In [1]: import numpy as np

In [2]: import numpy.linalg as la

In [3]: np.set_printoptions(precision=2, suppress=True, linewidth=140, sign=" ")

In [4]: M = np.abs(np.array([[-2, 0, 2], [-1, 1, -1], [1, 0, -1]])) + np.eye(3)

In [5]: M = M / M.sum(axis=1, keepdims=True)

In [6]: M
Out[6]: 
array([[ 0.6 ,  0.  ,  0.4 ],
       [ 0.25,  0.5 ,  0.25],
       [ 0.33,  0.  ,  0.67]])

In [7]: rng = np.random.default_rng(67846)

In [8]: labels = rng.permutation(3)

In [9]: labels
Out[9]: array([ 2,  0,  1])

In [10]: other = M[labels][:, labels]

In [11]: np.diag(other)
Out[11]: array([ 0.67,  0.6 ,  0.5 ])

In [12]: other
Out[12]: 
array([[ 0.67,  0.33,  0.  ],
       [ 0.4 ,  0.6 ,  0.  ],
       [ 0.25,  0.25,  0.5 ]])

In [13]: round(la.det(other), 2), round(la.det(M[labels]), 2)
Out[13]: (np.float64(0.13), np.float64(0.13))

In [14]: np.allclose(other, M)
Out[14]: False

In [15]: round(np.abs(la.eigvals(other)).max(), 2)
Out[15]: np.float64(1.0)

In [16]: (other - other.T) / 2
Out[16]: 
array([[ 0.  , -0.03, -0.12],
       [ 0.03,  0.  , -0.12],
       [ 0.12,  0.12,  0.  ]])

In [17]: np.allclose(other @ other.T, other.T @ other)
Out[17]: False

In [18]: other @ other
Out[18]: 
array([[ 0.58,  0.42,  0.  ],
       [ 0.51,  0.49,  0.  ],
       [ 0.39,  0.36,  0.25]])

In [19]: (other + other.T) / 2
Out[19]: 
array([[ 0.67,  0.37,  0.12],
       [ 0.37,  0.6 ,  0.12],
       [ 0.12,  0.12,  0.5 ]])

In [20]: labels = rng.permutation(3)

In [21]: other = M[:, labels] * rng.choice([-1, 1], 3)

In [22]: other
Out[22]: 
array([[-0.6 , -0.  , -0.4 ],
       [-0.25, -0.5 , -0.25],
       [-0.33, -0.  , -0.67]])

In [23]: Uu, _, vt = la.svd(M.T @ other)

In [24]: np.round(la.lstsq(M, other)[0], 2) + 0
Out[24]: 
array([[-1.,  0.,  0.],
       [ 0., -1.,  0.],
       [ 0.,  0., -1.]])

In [25]: np.round(Uu @ vt, 2) + 0
Out[25]: 
array([[-1.,  0.,  0.],
       [ 0., -1.,  0.],
       [ 0.,  0., -1.]])

In [26]: r0 = np.array([4, 7])

In [27]: np.cross(M[1, :3], M[2, :3])
Out[27]: array([ 0.33, -0.08, -0.17])

In [28]: np.convolve(M[1], r0)
Out[28]: array([ 1.  ,  3.75,  4.5 ,  1.75])

In [29]: np.polyval(r0, M[1])
Out[29]: array([ 8.,  9.,  8.])

In [30]: m1 = np.load("sample15.npy")

In [31]: m1
Out[31]: 
array([[ 5.,  1.,  1.,  1.,  1.],
       [ 1.,  5.,  1.,  1.,  1.],
       [ 1.,  1.,  5.,  1.,  1.],
       [ 1.,  1.,  1.,  5.,  1.],
       [ 1.,  1.,  1.,  1.,  5.]])

In [32]: t = np.radians(72)

In [33]: r_ = np.eye(5)

In [34]: r_[2, 2] = r_[4, 4] = np.cos(t)

In [35]: r_[2, 4], r_[4, 2] = -np.sin(t), np.sin(t)

In [36]: r_
Out[36]: 
array([[ 1.  ,  0.  ,  0.  ,  0.  ,  0.  ],
       [ 0.  ,  1.  ,  0.  ,  0.  ,  0.  ],
       [ 0.  ,  0.  ,  0.31,  0.  , -0.95],
       [ 0.  ,  0.  ,  0.  ,  1.  ,  0.  ],
       [ 0.  ,  0.  ,  0.95,  0.  ,  0.31]])

In [37]: other = m1 @ r_.T

In [38]: other
Out[38]: 
array([[ 5.  ,  1.  , -0.64,  1.  ,  1.26],
       [ 1.  ,  5.  , -0.64,  1.  ,  1.26],
       [ 1.  ,  1.  ,  0.59,  1.  ,  5.06],
       [ 1.  ,  1.  , -0.64,  5.  ,  1.26],
       [ 1.  ,  1.  , -4.45,  1.  ,  2.5 ]])

In [39]: np.abs(other - m1).max(axis=0)
Out[39]: array([ 0.  ,  0.  ,  5.45,  0.  ,  4.06])

In [40]: np.allclose(la.norm(m1, axis=1), la.norm(other, axis=1))
Out[40]: True

In [41]: round(float(la.det(r_)), 2), round(float(np.trace(r_)), 2)
Out[41]: (1.0, 3.62)

In [42]: feats = np.array([[1.7, 1.3, -1.3, -0.9, 0.9],
    ...:     [0.9, 0.6, -0.2, 0.7, -0.5],
    ...:     [-0.2, 1.5, 0.1, -0.4, -0.4],
    ...:     [-1.3, 0.8, 1.0, -1.4, 0.0],
    ...:     [-1.4, 0.3, -1.4, 0.0, 0.7],
    ...:     [-1.1, 0.0, -0.5, -0.9, 0.1]])

In [43]: feats
Out[43]: 
array([[ 1.7,  1.3, -1.3, -0.9,  0.9],
       [ 0.9,  0.6, -0.2,  0.7, -0.5],
       [-0.2,  1.5,  0.1, -0.4, -0.4],
       [-1.3,  0.8,  1. , -1.4,  0. ],
       [-1.4,  0.3, -1.4,  0. ,  0.7],
       [-1.1,  0. , -0.5, -0.9,  0.1]])

In [44]: other = np.c_[feats[:, :1] @ np.array([[2]]), np.array([-3, -1, 2, 3, -3, 2])]

In [45]: other
Out[45]: 
array([[ 3.4, -3. ],
       [ 1.8, -1. ],
       [-0.4,  2. ],
       [-2.6,  3. ],
       [-2.8, -3. ],
       [-2.2,  2. ]])

In [46]: la.matrix_rank(other)
Out[46]: np.int64(2)

In [47]: la.norm(la.qr(feats)[0].T @ other, axis=0) ** 2 / ((other ** 2).sum(axis=0) + 1e-12)
Out[47]: array([ 1.  ,  0.98])

In [48]: la.matrix_rank(np.c_[feats, other])
Out[48]: np.int64(6)

In [49]: np.round(la.lstsq(feats, other[:, 0])[0], 2) + 0
Out[49]: array([ 2.,  0.,  0.,  0.,  0.])

In [50]: proj = feats @ la.solve(feats.T @ feats, feats.T)

In [51]: np.round(la.eigvalsh(proj), 2) + 0
Out[51]: array([ 0.,  1.,  1.,  1.,  1.,  1.])

In [52]: proj.round(2) + 0
Out[52]: 
array([[ 1.  , -0.03,  0.02, -0.02,  0.  ,  0.  ],
       [-0.03,  0.53,  0.39, -0.3 , -0.08, -0.05],
       [ 0.02,  0.39,  0.68,  0.24,  0.06,  0.04],
       [-0.02, -0.3 ,  0.24,  0.81, -0.05, -0.03],
       [ 0.  , -0.08,  0.06, -0.05,  0.99, -0.01],
       [ 0.  , -0.05,  0.04, -0.03, -0.01,  0.99]])

In [53]: np.round(np.trace(proj), 2)
Out[53]: np.float64(5.0)

In [54]: O, r_ = la.qr(feats)

In [55]: np.round(abs(r_[0, 0]), 2), round(la.norm(feats[:, 0]), 2)
Out[55]: (np.float64(2.93), np.float64(2.93))

In [56]: O.shape, r_.shape
Out[56]: ((6, 5), (5, 5))

In [57]: np.round(O.T @ O, 2) + 0
Out[57]: 
array([[ 1.,  0.,  0.,  0.,  0.],
       [ 0.,  1.,  0.,  0.,  0.],
       [ 0.,  0.,  1.,  0.,  0.],
       [ 0.,  0.,  0.,  1.,  0.],
       [ 0.,  0.,  0.,  0.,  1.]])

In [58]: r_
Out[58]: 
array([[-2.93, -0.34,  0.41, -0.68, -0.02],
       [ 0.  , -2.22,  0.51,  1.22, -0.21],
       [ 0.  ,  0.  , -2.13,  0.15,  0.95],
       [ 0.  ,  0.  ,  0.  ,  1.51, -0.65],
       [ 0.  ,  0.  ,  0.  ,  0.  , -0.58]])

In [59]: x = np.array([1, 9, 6, 3, 8])

In [60]: target = feats @ x

In [61]: la.lstsq(feats, target)[0]
Out[61]: array([ 1.,  9.,  6.,  3.,  8.])

In [62]: target
Out[62]: array([10.1,  3.2,  9.5,  7.7, -1.5, -6. ])

In [63]: la.solve(feats.T @ feats, feats.T @ target)
Out[63]: array([ 1.,  9.,  6.,  3.,  8.])

In [64]: target = target + 0.05 * rng.normal(size=6)

In [65]: target
Out[65]: array([10.17,  3.22,  9.48,  7.7 , -1.5 , -5.99])

In [66]: coef, *_ = la.lstsq(feats, target)

In [67]: np.round(feats.T @ (target - feats @ coef), 2) + 0
Out[67]: array([ 0.,  0.,  0.,  0.,  0.])

In [68]: np.round(la.norm(target - feats @ coef), 2)
Out[68]: np.float64(0.03)

In [69]: coef
Out[69]: array([ 1.02,  9.  ,  5.98,  2.98,  8.01])

In [70]: [round(float(la.norm(la.solve(feats.T @ feats + lam * np.eye(5), feats.T @ target))), 2) for lam in (0, 1, 10, 100)]
Out[70]: [13.81, 6.1, 2.51, 0.39]

In [71]: O, evecs = la.qr(feats[:, :1])[0], la.qr(feats[:, 1:])[0]

In [72]: sigma = la.svd(O.T @ evecs, compute_uv=False)

In [73]: (sigma > 0.9).sum()
Out[73]: np.int64(0)

In [74]: np.degrees(np.arccos(sigma.clip(0, 1)))
Out[74]: array([ 55.07])

In [75]: round(la.norm(O @ O.T - evecs @ evecs.T, 2), 2)
Out[75]: np.float64(1.0)

In [76]: J = np.load("out13.npy")

In [77]: J
Out[77]: 
array([[ 0,  0,  0],
       [ 0,  0,  0],
       [ 0,  0,  8],
       [ 0,  0,  0]])

In [78]: # null space of dimension 2

In [79]: t3 = np.stack([J, 3 * J, J[::-1]])

In [80]: la.matrix_rank(t3)
Out[80]: array([ 1,  1,  1])

In [81]: np.einsum("bij,cij->bc", t3, t3)
Out[81]: 
array([[  64,  192,    0],
       [ 192,  576,    0],
       [   0,    0,   64]])

In [82]: la.pinv(J)
Out[82]: 
array([[ 0.  ,  0.  ,  0.  ,  0.  ],
       [ 0.  ,  0.  ,  0.  ,  0.  ],
       [ 0.  ,  0.  ,  0.12,  0.  ]])

In [83]: np.argsort(-la.norm(J, axis=0).round(6), kind="stable")[:3]
Out[83]: array([ 2,  0,  1])

In [84]: la.matrix_rank(J, rtol=0.1)
Out[84]: np.int64(1)

In [85]: mat = np.load("a.npy")

In [86]: mat
Out[86]: 
array([[ 5.,  1.,  0.,  0.,  0.,  0.,  0.],
       [ 0.,  5.,  1.,  0.,  0.,  0.,  0.],
       [ 0.,  0.,  5.,  1.,  0.,  0.,  0.],
       [ 0.,  0.,  0.,  5.,  1.,  0.,  0.],
       [ 0.,  0.,  0.,  0.,  5.,  1.,  0.],
       [ 0.,  0.,  0.,  0.,  0.,  5.,  1.],
       [ 0.,  0.,  0.,  0.,  0.,  0.,  5.]])

In [87]: # triangular: eigenvalues sit on the diagonal

In [88]: round(float(la.norm(mat[4] - mat[2])), 2)
Out[88]: 7.21

In [89]: round(float(la.norm(mat) ** 2 / la.norm(mat, 2) ** 2), 2)
Out[89]: 5.14

In [90]: np.round(la.norm(mat, 1), 2), round(la.norm(mat, np.inf), 2)
Out[90]: (np.float64(6.0), np.float64(6.0))

In [91]: round(la.norm(mat, 2), 2)
Out[91]: np.float64(5.93)

In [92]: la.norm(mat, axis=1)
Out[92]: array([ 5.1,  5.1,  5.1,  5.1,  5.1,  5.1,  5. ])

In [93]: np.round(la.norm(mat[4], 1), 2), round(float(la.norm(mat[4], np.inf)), 2)
Out[93]: (np.float64(6.0), 5.0)

In [94]: np.unravel_index(np.abs(mat).argmax(), mat.shape)
Out[94]: (np.int64(0), np.int64(0))

In [95]: mat.sum(axis=1)
Out[95]: array([ 6.,  6.,  6.,  6.,  6.,  6.,  5.])

In [96]: mat.shape
Out[96]: (7, 7)

In [97]: np.abs(mat).max()
Out[97]: np.float64(5.0)

In [98]: np.diff(mat, axis=0)
Out[98]: 
array([[-5.,  4.,  1.,  0.,  0.,  0.,  0.],
       [ 0., -5.,  4.,  1.,  0.,  0.,  0.],
       [ 0.,  0., -5.,  4.,  1.,  0.,  0.],
       [ 0.,  0.,  0., -5.,  4.,  1.,  0.],
       [ 0.,  0.,  0.,  0., -5.,  4.,  1.],
       [ 0.,  0.,  0.,  0.,  0., -5.,  4.]])

In [99]: mat - mat[0]
Out[99]: 
array([[ 0.,  0.,  0.,  0.,  0.,  0.,  0.],
       [-5.,  4.,  1.,  0.,  0.,  0.,  0.],
       [-5., -1.,  5.,  1.,  0.,  0.,  0.],
       [-5., -1.,  0.,  5.,  1.,  0.,  0.],
       [-5., -1.,  0.,  0.,  5.,  1.,  0.],
       [-5., -1.,  0.,  0.,  0.,  5.,  1.],
       [-5., -1.,  0.,  0.,  0.,  0.,  5.]])

In [100]: mat.sum(axis=0)
Out[100]: array([ 5.,  6.,  6.,  6.,  6.,  6.,  6.])

In [101]: labels = rng.permutation(7)

In [102]: other = mat[:, labels] * rng.choice([-1, 1], 7)

In [103]: other
Out[103]: 
array([[-0.,  0.,  1., -0.,  0., -0.,  5.],
       [-0.,  1.,  5., -0.,  0., -0.,  0.],
       [-1.,  5.,  0., -0.,  0., -0.,  0.],
       [-5.,  0.,  0., -0.,  1., -0.,  0.],
       [-0.,  0.,  0., -0.,  5., -1.,  0.],
       [-0.,  0.,  0., -1.,  0., -5.,  0.],
       [-0.,  0.,  0., -5.,  0., -0.,  0.]])

In [104]: Uu, _, vt = la.svd(mat.T @ other)

In [105]: np.round(la.lstsq(mat, other)[0], 2) + 0
Out[105]: 
array([[ 0.,  0.,  0.,  0.,  0.,  0.,  1.],
       [ 0.,  0.,  1.,  0.,  0.,  0.,  0.],
       [ 0.,  1.,  0.,  0.,  0.,  0.,  0.],
       [-1.,  0.,  0.,  0.,  0.,  0.,  0.],
       [ 0.,  0.,  0.,  0.,  1.,  0.,  0.],
       [ 0.,  0.,  0.,  0.,  0., -1.,  0.],
       [ 0.,  0.,  0., -1.,  0.,  0.,  0.]])

In [106]: arr = np.array([[7, 0, 0, 0, 0],
     ...:     [0, 0, 0, 0, -5],
     ...:     [0, 0, 0, -2, 0],
     ...:     [0, 0, -4, 0, 0],
     ...:     [0, -2, 0, 0, 0]])

In [107]: # 3 blocks once reordered

In [108]: other = np.array([[8, -2], [7, -8]])

In [109]: W2 = np.kron(other, arr)

In [110]: W2
Out[110]: 
array([[ 56,   0,   0,   0,   0, -14,   0,   0,   0,   0],
       [  0,   0,   0,   0, -40,   0,   0,   0,   0,  10],
       [  0,   0,   0, -16,   0,   0,   0,   0,   4,   0],
       [  0,   0, -32,   0,   0,   0,   0,   8,   0,   0],
       [  0, -16,   0,   0,   0,   0,   4,   0,   0,   0],
       [ 49,   0,   0,   0,   0, -56,   0,   0,   0,   0],
       [  0,   0,   0,   0, -35,   0,   0,   0,   0,  40],
       [  0,   0,   0, -14,   0,   0,   0,   0,  16,   0],
       [  0,   0, -28,   0,   0,   0,   0,  32,   0,   0],
       [  0, -14,   0,   0,   0,   0,  16,   0,   0,   0]])

In [111]: (la.matrix_power((arr != 0) + (arr.T != 0) + np.eye(5), 5) > 0).astype(int)
Out[111]: 
array([[ 1,  0,  0,  0,  0],
       [ 0,  1,  0,  0,  1],
       [ 0,  0,  1,  1,  0],
       [ 0,  0,  1,  1,  0],
       [ 0,  1,  0,  0,  1]])

In [112]: round(la.det(arr), 2)
Out[112]: np.float64(560.0)

In [113]: arr @ arr
Out[113]: 
array([[ 49,   0,   0,   0,   0],
       [  0,  10,   0,   0,   0],
       [  0,   0,   8,   0,   0],
       [  0,   0,   0,   8,   0],
       [  0,   0,   0,   0,  10]])

In [114]: (arr != 0).astype(int)
Out[114]: 
array([[ 1,  0,  0,  0,  0],
       [ 0,  0,  0,  0,  1],
       [ 0,  0,  0,  1,  0],
       [ 0,  0,  1,  0,  0],
       [ 0,  1,  0,  0,  0]])

In [115]: np.flatnonzero(la.matrix_power((arr != 0) + (arr.T != 0) + np.eye(5), 5)[4])
Out[115]: array([ 1,  4])

In [116]: np.sort(la.eigvals(arr).real)
Out[116]: array([-3.16, -2.83,  2.83,  3.16,  7.  ])
